% python3 -q
>>> import numpy as np
>>> from numpy import linalg as LA
>>> np.set_printoptions(suppress=True, linewidth=120)
>>> A = np.load("data.npy")
>>> A
array([[  3,   3,   5,   2],
       [  3,   1,   0,  -5],
       [  2,  -1,   5,   0],
       [ 12,   6,   5, -13]])
>>> proj = np.triu(np.array([[1, 7, 3, 0], [9, 3, 5, 6], [9, 6, 2, 4], [2, 9, 6, 8]]), 1) + np.eye(4)
>>> A2 = proj @ A @ LA.inv(proj)
>>> np.round(LA.det(A2), 4)
np.float64(0.0)
>>> LA.matrix_rank(A2)
np.int64(3)
>>> Uu, s, VT = LA.svd(A)
>>> vecs = VT[:(s > 1e-8).sum()]
>>> rng = np.random.default_rng(959205)
>>> vec = A[0] + -1 * A[2] + rng.integers(2) * np.eye(4)[1]
>>> vec
array([1., 5., 0., 2.])
>>> np.round(LA.norm(vec - vecs.T @ vecs @ vec), 4)
np.float64(0.378)
>>> LA.matrix_rank(np.vstack([A, vec]))
np.int64(4)
>>> np.round(vecs.T @ vecs, 4)
array([[ 0.4286,  0.2857,  0.2857, -0.2857],
       [ 0.2857,  0.8571, -0.1429,  0.1429],
       [ 0.2857, -0.1429,  0.8571,  0.1429],
       [-0.2857,  0.1429,  0.1429,  0.8571]])
>>> np.round(LA.eigvals(A).sum().real, 4)
np.float64(-4.0)
>>> np.einsum("ij,ji->", A, A)
np.int64(230)
>>> np.round(LA.eigvals(A), 4) + 0
array([-12.9319,   7.848 ,   1.0839,   0.    ])
>>> round(LA.det(A.T), 4)
np.float64(0.0)
>>> np.kron(np.eye(2, dtype=int), A)
array([[  3,   3,   5,   2,   0,   0,   0,   0],
       [  3,   1,   0,  -5,   0,   0,   0,   0],
       [  2,  -1,   5,   0,   0,   0,   0,   0],
       [ 12,   6,   5, -13,   0,   0,   0,   0],
       [  0,   0,   0,   0,   3,   3,   5,   2],
       [  0,   0,   0,   0,   3,   1,   0,  -5],
       [  0,   0,   0,   0,   2,  -1,   5,   0],
       [  0,   0,   0,   0,  12,   6,   5, -13]])
>>> np.round(np.poly(A), 4) + 0
array([   1.,    4., -107.,  110.,    0.])
>>> np.unique(A.round(6), axis=0).shape
(4, 4)
>>> LA.lstsq(A[:-1].T, A[-1])[2]
np.int32(3)
>>> np.allclose(A[:-1].T @ LA.lstsq(A[:-1].T, A[-1])[0], A[-1])
True
>>> np.abs(np.diag(LA.qr(A)[1])) > 1e-9
array([ True,  True,  True, False])
>>> np.round(A @ LA.pinv(A) @ A, 4) + 0
array([[  3.,   3.,   5.,   2.],
       [  3.,   1.,   0.,  -5.],
       [  2.,  -1.,   5.,   0.],
       [ 12.,   6.,   5., -13.]])
>>> E = np.loadtxt("out14.csv", delimiter=",")
>>> E.round(4)
array([[ 0.8333, -0.1667, -0.1667, -0.5   ],
       [-0.1667,  0.8333, -0.1667, -0.5   ],
       [-0.1667, -0.1667,  0.8333, -0.5   ],
       [-0.5   , -0.5   , -0.5   , -0.5   ]])
>>> vec = np.array([1, 1, 0, -2])
>>> y = E @ vec
>>> b, lr = np.zeros(4), 1 / LA.norm(E, 2) ** 2
>>> for i in range(150):
...     b -= lr * E.T @ (E @ b - y)
...     if i % 50 == 0: print(i, round(LA.norm(E @ b - y), 4))
... 
0 0.0
50 0.0
100 0.0
>>> np.round(LA.cond(E), 4)
np.float64(1.0)
>>> ev, vecs = LA.eig(E)
>>> np.round(E @ vecs[:, 0] - ev[0] * vecs[:, 0], 4) + 0
array([0., 0., 0., 0.])
>>> np.round(np.sort(LA.eigvals(E.T)), 4)
array([-1.,  1.,  1.,  1.])
>>> K = np.loadtxt("sample16.csv", delimiter=",")
>>> K
array([[ 0.9, -1.9,  0.2],
       [-0.2,  0.2,  0.7]])
>>> A2 = K / np.sqrt((K ** 2).mean(axis=1, keepdims=True))
>>> LA.matrix_rank(K - K.mean(axis=1, keepdims=True))
np.int64(2)
>>> np.round(K - K.mean(axis=1, keepdims=True), 4)
array([[ 1.1667, -1.6333,  0.4667],
       [-0.4333, -0.0333,  0.4667]])
>>> LA.matrix_rank(A2) == LA.matrix_rank(K)
np.True_
